% python3 -q
>>> import numpy as np
>>> np.set_printoptions(suppress=True, linewidth=140)
>>> def tidy(a):
...     return np.round(a, 1) + 0
... 
>>> feats = np.load("block15.npy")
>>> print(feats)
[[0 0 0 0 6 0 0]
 [0 0 0 2 0 0 0]
 [0 0 0 0 0 0 1]
 [0 0 0 0 0 0 0]
 [7 0 0 0 0 0 0]
 [0 0 0 0 0 0 0]
 [0 0 0 0 0 1 0]]
>>> np.allclose(feats[:-1].T @ np.linalg.lstsq(feats[:-1].T, feats[-1])[0], feats[-1])
False
>>> Uu, sv, Vt = np.linalg.svd(feats)
>>> np.argmax(sv[:-1] / (sv[1:] + 1e-6)) + 1
np.int64(5)
>>> Y = Uu[:, :5] @ np.diag(sv[:5]) @ Vt[:5]
>>> Y
array([[0., 0., 0., 0., 6., 0., 0.],
       [0., 0., 0., 2., 0., 0., 0.],
       [0., 0., 0., 0., 0., 0., 1.],
       [0., 0., 0., 0., 0., 0., 0.],
       [7., 0., 0., 0., 0., 0., 0.],
       [0., 0., 0., 0., 0., 0., 0.],
       [0., 0., 0., 0., 0., 1., 0.]])
>>> np.linalg.matrix_rank(feats, rtol=0.05)
np.int64(5)
>>> tidy(np.linalg.norm(feats - Y) / np.linalg.norm(feats))
np.float64(0.0)
>>> print(np.abs(feats - Y).max())
0.0
>>> Uu, sv, Vt = np.linalg.svd(feats)
>>> V = Vt[:(sv > 1e-8).sum()]
>>> rng = np.random.default_rng(4970)
>>> vec = feats[6] + 2 * feats[3] + rng.integers(2) * np.eye(7)[2]
>>> vec
array([0., 0., 1., 0., 0., 1., 0.])
>>> np.linalg.matrix_rank(np.vstack([feats, vec]))
np.int64(6)
>>> np.diag(V.T @ V)
array([1., 0., 0., 1., 1., 1., 1.])
>>> J = np.load("x.npy")
>>> J
array([[ -3,  -3,  -3,  -3,  -3,  -3],
       [ -3,  -6,  -6,  -6,  -6,  -6],
       [ -3,  -6,  -9,  -9,  -9,  -9],
       [ -3,  -6,  -9, -12, -12, -12],
       [ -3,  -6,  -9, -12, -15, -15],
       [ -3,  -6,  -9, -12, -15, -18]])
>>> Uu, sv, Vt = np.linalg.svd(J, full_matrices=False)
>>> np.allclose(Uu * sv @ Vt, J)
True
>>> tidy(np.abs(Vt[0]))
array([0.1, 0.3, 0.4, 0.5, 0.5, 0.6])
>>> tidy(Vt @ Vt.T)
array([[1., 0., 0., 0., 0., 0.],
       [0., 1., 0., 0., 0., 0.],
       [0., 0., 1., 0., 0., 0.],
       [0., 0., 0., 1., 0., 0.],
       [0., 0., 0., 0., 1., 0.],
       [0., 0., 0., 0., 0., 1.]])
>>> tidy(Uu.T @ J @ Vt.T)
array([[51.6,  0. ,  0. ,  0. ,  0. ,  0. ],
       [ 0. ,  6. ,  0. ,  0. ,  0. ,  0. ],
       [ 0. ,  0. ,  2.3,  0. ,  0. ,  0. ],
       [ 0. ,  0. ,  0. ,  1.3,  0. ,  0. ],
       [ 0. ,  0. ,  0. ,  0. ,  1. ,  0. ],
       [ 0. ,  0. ,  0. ,  0. ,  0. ,  0.8]])
>>> ev, V = np.linalg.eigh(J)
>>> vec = np.array([-4, 5, 2, -3, 1, 0])
>>> tidy(V * np.abs(ev) @ V.T)
array([[ 3.,  3.,  3.,  3.,  3.,  3.],
       [ 3.,  6.,  6.,  6.,  6.,  6.],
       [ 3.,  6.,  9.,  9.,  9.,  9.],
       [ 3.,  6.,  9., 12., 12., 12.],
       [ 3.,  6.,  9., 12., 15., 15.],
       [ 3.,  6.,  9., 12., 15., 18.]])
>>> tidy(vec @ J @ vec / (vec @ vec)), tidy(ev[0]), tidy(ev[-1])
(np.float64(-1.7), np.float64(-51.6), np.float64(-0.8))
>>> print(vec @ J @ vec)
-93
>>> tidy(np.linalg.eigvalsh(J[1:, 1:]))
array([-50.7,  -5.4,  -2. ,  -1.1,  -0.8])
